% ipython --no-banner

In [1]: import numpy as np

In [2]: np.set_printoptions(precision=1, suppress=True, linewidth=160, sign=" ")

In [3]: X = np.load("arr.npy")

In [4]: print(X)
[[-0.9  1.9  1.   0.6  0.4 -1.1]
 [-1.   0.7 -0.8 -0.1 -1.2  0.7]
 [-0.7  1.7 -0.5  1.2 -0.6  0.4]
 [-0.2  1.8  1.3  1.2 -0.2 -1.3]
 [ 2.5  1.1  1.   0.7  1.  -1. ]
 [ 0.3 -0.1 -0.5  1.3 -0.8  0.6]
 [-0.5  0.5  0.4  1.5  0.5 -0.4]
 [ 1.1  0.8  2.1 -1.  -1.5 -2.2]
 [-0.3  0.1 -0.7 -0.1  0.3  0.5]
 [ 0.8  0.3 -0.1  0.1 -0.4  0. ]
 [ 1.5 -1.2  1.3  0.6 -0.7 -1.4]
 [ 0.6  0.8 -0.8 -1.4 -0.7  0.7]
 [ 0.3 -0.3 -0.8  0.   0.2  0.8]
 [ 0.7 -1.4 -2.2  1.6  0.4  2. ]
 [-1.5 -1.1  0.5 -0.5 -0.6 -0.4]
 [ 0.2  1.1  0.2  0.6  0.4 -0.1]
 [-0.4  0.9 -0.6 -0.5  0.   0.7]
 [ 1.3 -1.   0.2  1.   0.3 -0.3]]

In [5]: A2 = X / np.linalg.norm(X, axis=1, keepdims=True)

In [6]: gram = A2 @ A2.T

In [7]: print(np.linalg.norm(A2, axis=1))
[ 1.  1.  1.  1.  1.  1.  1.  1.  1.  1.  1.  1.  1.  1.  1.  1.  1.  1.]

In [8]: print((gram - 2 * np.eye(18)).round(6).argmax(axis=1))
[  3  16   1   0  15  13   3  10  12   4  17  16  13  12   1   3   8  10]

In [9]: x = np.array([6, -7, -3, 0, 9, -4])

In [10]: print(np.linalg.norm(X @ x) <= np.linalg.norm(X, 2) * np.linalg.norm(x) + 1e-9)
True

In [11]: print(X @ np.eye(6)[1])
[ 1.9  0.7  1.7  1.8  1.1 -0.1  0.5  0.8  0.1  0.3 -1.2  0.8 -0.3 -1.4 -1.1  1.1  0.9 -1. ]

In [12]: print(X @ np.ones(6))
[ 1.9 -1.7  1.5  2.6  5.3  0.8  2.  -0.7 -0.2  0.7  0.1 -0.8  0.2  1.1 -3.6  2.4  0.1  1.5]

In [13]: m1 = np.loadtxt("layer7.csv", delimiter=",")

In [14]: print(m1)
[[ 0.  1.  0.  0.  2.  0.  0.  0.]
 [ 1.  0.  1.  0.  0.  0.  0.  0.]
 [ 0.  0.  1.  0.  2.  1.  0.  0.]
 [ 0.  0.  1.  0.  0.  0.  0.  2.]
 [ 0.  0.  0.  0.  0.  0.  0.  0.]
 [ 0.  0.  0.  0.  2.  0.  0.  0.]
 [ 0.  2.  0.  0.  0.  0.  2.  0.]
 [ 2.  2.  1.  0.  1.  0.  2.  1.]
 [ 0.  0.  0.  0.  0.  0.  1.  0.]
 [ 0.  0.  0.  0.  0.  2.  1.  0.]
 [ 0.  0.  0.  0.  0.  0.  0.  0.]
 [ 0.  0.  0.  0.  0.  0.  0.  0.]]

In [15]: # rows 4 and 10 are equal

In [16]: q, Rm = np.linalg.qr(X)

In [17]: print(np.round(q @ Rm, 1) + 0)
[[-0.9  1.9  1.   0.6  0.4 -1.1]
 [-1.   0.7 -0.8 -0.1 -1.2  0.7]
 [-0.7  1.7 -0.5  1.2 -0.6  0.4]
 [-0.2  1.8  1.3  1.2 -0.2 -1.3]
 [ 2.5  1.1  1.   0.7  1.  -1. ]
 [ 0.3 -0.1 -0.5  1.3 -0.8  0.6]
 [-0.5  0.5  0.4  1.5  0.5 -0.4]
 [ 1.1  0.8  2.1 -1.  -1.5 -2.2]
 [-0.3  0.1 -0.7 -0.1  0.3  0.5]
 [ 0.8  0.3 -0.1  0.1 -0.4  0. ]
 [ 1.5 -1.2  1.3  0.6 -0.7 -1.4]
 [ 0.6  0.8 -0.8 -1.4 -0.7  0.7]
 [ 0.3 -0.3 -0.8  0.   0.2  0.8]
 [ 0.7 -1.4 -2.2  1.6  0.4  2. ]
 [-1.5 -1.1  0.5 -0.5 -0.6 -0.4]
 [ 0.2  1.1  0.2  0.6  0.4 -0.1]
 [-0.4  0.9 -0.6 -0.5  0.   0.7]
 [ 1.3 -1.   0.2  1.   0.3 -0.3]]

In [18]: print(np.round(abs(Rm[0, 0]), 1), round(float(np.linalg.norm(X[:, 0])), 1))
4.3 4.3

In [19]: print(Rm.round(1) + 0)
[[ 4.3 -0.6  1.   0.6  0.3 -1.1]
 [ 0.  -4.5 -1.4 -0.4  0.1  1.4]
 [ 0.   0.   3.9 -0.5 -0.5 -3.8]
 [ 0.   0.   0.  -3.8 -0.7  0. ]
 [ 0.   0.   0.   0.  -2.7 -0.1]
 [ 0.   0.   0.   0.   0.  -0.4]]

In [20]: feats = np.load("mat.npy")

In [21]: print(feats.round(1) + 0)
[[ 0.4  1.3  0.3  0.5 -0.6 -1.1  0.5  0.2]
 [ 0.3  0.2 -1.  -0.2 -0.4  0.1  0.4 -1.6]
 [ 0.   0.   1.3  0.5  0.5  0.6  0.8 -0.8]
 [-0.4  1.2 -0.7 -0.2  1.   0.8  0.5  0.5]
 [ 0.8 -0.9 -0.6  0.6  0.1  0.   1.2  0.6]
 [-0.8  0.  -0.5  1.6 -0.4  0.4 -0.4 -0.1]
 [-1.  -0.4 -0.2  0.1  0.9 -1.3  0.3 -0.3]
 [ 1.1  0.2 -0.1  0.6  1.1 -0.3 -0.9 -0.3]]

In [22]: t = np.radians(15)

In [23]: Rm = np.eye(8)

In [24]: Rm[2, 2] = Rm[7, 7] = np.cos(t)

In [25]: Rm[2, 7], Rm[7, 2] = -np.sin(t), np.sin(t)

In [26]: print(Rm)
[[ 1.   0.   0.   0.   0.   0.   0.   0. ]
 [ 0.   1.   0.   0.   0.   0.   0.   0. ]
 [ 0.   0.   1.   0.   0.   0.   0.  -0.3]
 [ 0.   0.   0.   1.   0.   0.   0.   0. ]
 [ 0.   0.   0.   0.   1.   0.   0.   0. ]
 [ 0.   0.   0.   0.   0.   1.   0.   0. ]
 [ 0.   0.   0.   0.   0.   0.   1.   0. ]
 [ 0.   0.   0.3  0.   0.   0.   0.   1. ]]

In [27]: A2 = feats @ Rm.T

In [28]: print(A2.round(1) + 0)
[[ 0.4  1.3  0.2  0.5 -0.6 -1.1  0.5  0.3]
 [ 0.3  0.2 -0.6 -0.2 -0.4  0.1  0.4 -1.8]
 [ 0.   0.   1.5  0.5  0.5  0.6  0.8 -0.4]
 [-0.4  1.2 -0.7 -0.2  1.   0.8  0.5  0.3]
 [ 0.8 -0.9 -0.8  0.6  0.1  0.   1.2  0.5]
 [-0.8  0.  -0.4  1.6 -0.4  0.4 -0.4 -0.2]
 [-1.  -0.4 -0.1  0.1  0.9 -1.3  0.3 -0.4]
 [ 1.1  0.2  0.   0.6  1.1 -0.3 -0.9 -0.3]]

In [29]: F = np.load("run5.npy")

In [30]: print(F)
[[-20.1   4.5  40.4 -24.9]
 [  4.3 -17.3  12.4 -16.3]
 [-15.6  42.2 -44.4  37.9]
 [ 24.6  -2.4 -63.3  39. ]
 [-23.9  22.9  -3.9   0.3]
 [  6.   41.3 -67.7  63.5]
 [ 11.2 -58.   47.7 -58.6]
 [ 40.6 -40.  -20.3   6. ]]

In [31]: x = np.array([3, 2, 1, 0])

In [32]: target = F @ x

In [33]: b, lr = np.zeros(4), 1 / np.linalg.norm(F, 2) ** 2

In [34]: for i in range(3):
    ...:     b -= lr * F.T @ (F @ b - target)
    ...:     if i % 1 == 0: print(i, round(np.linalg.norm(F @ b - target), 1))
    ...: 
0 46.3
1 44.6
2 43.5

In [35]: print(b.round(1) + 0)
[ 0.1  0.  -0.2  0.2]

In [36]: x = np.array([3, 0, 2, 3])

In [37]: target = F @ x

In [38]: print(np.round(np.linalg.lstsq(F, target)[0], 1) + 0)
[ 3.  0.  2.  3.]

In [39]: print(target)
[-54.2 -11.2 -21.9  64.2 -78.6  73.1 -46.8  99.2]

In [40]: print(np.round(np.linalg.pinv(F) @ F, 1) + 0)
[[ 1.  0.  0.  0.]
 [ 0.  1.  0.  0.]
 [ 0.  0.  1.  0.]
 [ 0.  0.  0.  1.]]

In [41]: rng = np.random.default_rng(95572)

In [42]: target = target + 0.3 * rng.normal(size=8)

In [43]: print(target)
[-54.1 -11.4 -21.7  63.8 -78.6  73.1 -46.5  99.4]

In [44]: b, *_ = np.linalg.lstsq(F, target)

In [45]: print([round(float(np.linalg.norm(np.linalg.solve(F.T @ F + lam * np.eye(4), F.T @ target))), 2) for lam in (0, 1, 10, 100)])
[4.69, 4.66, 4.53, 3.59]

In [46]: print(np.round(np.linalg.norm(target - F @ b), 1))
0.6

In [47]: print(np.round((feats - feats.T) / 2, 1) + 0)
[[ 0.   0.5  0.2  0.5 -0.7 -0.1  0.8 -0.4]
 [-0.5  0.  -0.5 -0.7  0.2  0.   0.4 -0.9]
 [-0.2  0.5  0.   0.6  0.6  0.5  0.5 -0.3]
 [-0.5  0.7 -0.6  0.   0.2 -0.4  0.2 -0.1]
 [ 0.7 -0.2 -0.6 -0.2  0.   0.2  0.1 -0.3]
 [ 0.1  0.  -0.5  0.4 -0.2  0.   0.4  0.1]
 [-0.8 -0.4 -0.5 -0.2 -0.1 -0.4  0.   0.3]
 [ 0.4  0.9  0.3  0.1  0.3 -0.1 -0.3  0. ]]

In [48]: print(np.round(np.abs(np.linalg.eigvals(feats)).max(), 1))
2.0

In [49]: print(np.allclose(feats @ feats.T, feats.T @ feats))
True

In [50]: print(np.round(np.linalg.det(feats), 1))
-256.0

In [51]: print(round(float(np.trace(feats)), 1))
2.4

In [52]: M = np.load("block4.npy")

In [53]: print(M)
[[ 1.  0.  1.  0.  0.  0.  0.  0.  0.  0.  0.  0.  0.  0.]
 [ 1.  2.  0.  0.  0.  0.  0.  0.  0.  0.  0.  0.  0.  0.]
 [ 2.  0.  2.  0.  0.  0.  0.  0.  0.  0.  0.  0.  0.  0.]
 [ 0.  0.  0. -2. -1.  1.  2. -1.  1.  1. -2.  0.  1.  0.]
 [ 0.  0.  0. -2.  1. -2. -1.  0. -2.  1.  1. -1.  1.  0.]
 [ 0.  0.  0.  2.  1. -1.  0.  1. -2. -1. -2.  2.  2.  1.]
 [ 0.  0.  0.  2.  2. -2. -1.  2.  1.  0.  0.  1.  2. -1.]
 [ 0.  0.  0.  0.  0.  1.  1.  1.  1.  2. -2.  2.  1. -1.]
 [ 0.  0.  0.  1. -2.  2.  1.  1. -1.  0.  0. -2.  1.  2.]
 [ 0.  0.  0. -1.  2.  1.  2.  0.  1. -1.  1. -2.  1. -1.]
 [ 0.  0.  0. -1.  2. -1.  0.  0. -2. -1. -2. -2. -1.  2.]
 [ 0.  0.  0.  2.  1. -2.  1.  1.  2. -2. -2.  1. -2. -1.]
 [ 0.  0.  0. -1. -2. -1. -1.  1. -1.  1.  2. -1. -1. -2.]
 [ 0.  0.  0.  0.  0.  2.  1.  1.  1. -1. -2.  2.  1.  1.]]

In [54]: # 2 blocks once reordered

In [55]: print(round(np.linalg.det(M), 1))
0.0

In [56]: print(np.sort(np.linalg.eigvals(M).real))
[-3.9 -3.8 -3.8 -1.6 -0.8 -0.8  0.   0.3  0.3  1.3  2.   3.   3.9  3.9]

In [57]: K = np.load("out16.npy")

In [58]: print(K)
[[  0   0   0   0   0   0   0   0   1   0   0   0]
 [ 12  13   7  12  11  10  14   7   5  11   7   6]
 [  5   7   2   6   5   5   5   3   3   3   3   2]
 [  1   0   3   0   0   3   1   0   3   3   1   0]
 [ 11   7   9   8   8   5  13   4   5   7   9   8]
 [  4   1   5   2   5   7   6   1   5   9   1   0]
 [  0   2   0   0   4   2   0   1   4   0   0   0]
 [  4   5   3   2   7   5   6   3   5   5   1   0]
 [  4   5   3   2   7   5   6   3   5   5   1   0]
 [  0   4   0   0   5   0   1   2   4   0   0   0]
 [  0   5   0   2   1   0   0   1   1   0   1   0]
 [  3   0   3   2   0   0   2   0   2   0   5   4]
 [  9   7   6  10   5   7   9   3   3   7   7   6]
 [  0   0   2   0   0   0   0   0   3   0   1   0]
 [  0   0   1   0   0   1   0   0   2   0   1   0]
 [  0   0   0   0   3   0   0   0   5   0   0   0]
 [  0   0   0   0   0   0   0   0   2   0   0   0]
 [  0   0   0   0   0   2   0   0   2   0   0   0]
 [  5  10   1   6   8   7   6   5   4   5   1   0]
 [  0   0   0   0   0   0   0   0   3   0   0   0]]

In [59]: # rows 7 and 8 are equal

In [60]: A2 = np.c_[K[:, :11] @ np.array([[3, -2, 1, 3, -3, 1, 1, -3, -1, -1, 1],
    ...:     [-2, 3, -3, 3, 0, -2, -1, -1, 0, -1, 3],
    ...:     [2, 1, 0, 2, 1, -2, -2, -3, -3, 2, 3],
    ...:     [-1, 3, -1, 0, 2, -3, 1, 1, 1, -3, 0],
    ...:     [-1, 3, 1, 3, -3, 2, 3, -2, 3, -2, -2],
    ...:     [1, 3, 3, -3, -1, 2, 2, 3, -3, 1, 3],
    ...:     [-3, 2, -1, 3, 3, -1, 1, 3, -3, 3, 0],
    ...:     [-3, 1, -1, 1, -1, 0, 2, 1, -1, 1, -2],
    ...:     [-1, 2, 3, -1, -1, 1, 1, -1, 3, 0, -3],
    ...:     [1, 0, 2, -3, 0, 3, 0, 0, 1, 0, 1],
    ...:     [-2, -3, -3, -3, 2, -3, -1, 3, -2, 0, 3]]), np.array([1, 3, 0, 3, 0, 2, 0, 3, 1, 2, 2, 1, 0, 3, 2, 3, 0, 1, 2, 1])]

In [61]: print(A2)
[[ -1   2   3  -1  -1   1   1  -1   3   0  -3   1]
 [-60 145  -3  82  -4 -19  76  15 -55 -10  83   3]
 [-31  71  -4  37  -6 -13  36   7 -17 -13  34   0]
 [  7  15  21 -12  -1   9   4   0 -12  11  16   3]
 [-41  84 -10  71  11 -33  45   5 -60   8  69   0]
 [  1  62  48   3 -11  33  36   2 -20  15  28   2]
 [-13  33  15   9 -19  12  20  -7  17  -7 -10   0]
 [-25  74  22  37 -19  17  42  -4  -8   3  16   3]
 [-25  74  22  37 -19  17  42  -4  -8   3  16   1]
 [-26  39   2  28 -18   5  20 -13  22  -9 -14   2]
 [-19  24 -17  15   1 -16   2  -2   5 -12  11   2]
 [ -5  -4 -10   4  12 -24  -2   3 -20   3  21   1]
 [-29  81  -6  39  12 -29  40  17 -51  -7  72   0]
 [ -1   5   6  -2   1  -4  -2  -6   1   4   0   3]
 [ -1   5   6  -6   0  -1   1   1  -2   3   3   2]
 [ -8  19  18   4 -14  11  14 -11  24  -6 -21   3]
 [ -2   4   6  -2  -2   2   2  -2   6   0  -6   0]
 [  0  10  12  -8  -4   6   6   4   0   2   0   1]
 [-44 106   6  51 -22   5  56   5  -7 -17  29   2]
 [ -3   6   9  -3  -3   3   3  -3   9   0  -9   1]]

In [62]: print(np.round(np.linalg.lstsq(K, A2[:, 0])[0], 1) + 0)
[ 3. -2.  2. -1. -1.  1. -3. -3. -1.  1. -2.  0.]

In [63]: print(np.round(np.linalg.norm(A2 - K @ np.linalg.lstsq(K, A2)[0], axis=0), 1) + 0)
[ 0.   0.   0.   0.   0.   0.   0.   0.   0.   0.   0.   2.8]

In [64]: print(np.linalg.matrix_rank(A2))
12

In [65]: print(np.linalg.norm(np.linalg.qr(K)[0].T @ A2, axis=0) ** 2 / ((A2 ** 2).sum(axis=0) + 1e-12))
[ 1.   1.   1.   1.   1.   1.   1.   1.   1.   1.   1.   0.9]

In [66]: print(np.linalg.norm(A2, axis=0))
[ 107.8  264.    72.1  146.2   52.    73.6  140.5   32.7  110.2   37.2  147.7    8.4]

In [67]: print(round(np.linalg.norm(A2) ** 2 / np.linalg.norm(A2, 2) ** 2, 1))
1.2

In [68]: print(round(np.linalg.norm(A2, "nuc"), 1))
696.5

In [69]: print(np.linalg.norm(A2, axis=1).argmax())
1

In [70]: q, evecs = np.linalg.qr(K[:, :7])[0], np.linalg.qr(K[:, 7:])[0]

In [71]: s = np.linalg.svd(q.T @ evecs, compute_uv=False)

In [72]: print(s)
[ 1.   1.   1.   0.9  0.8]

In [73]: print(np.degrees(np.arccos(s.clip(0, 1))))
[  2.2  10.   16.   28.9  38.9]
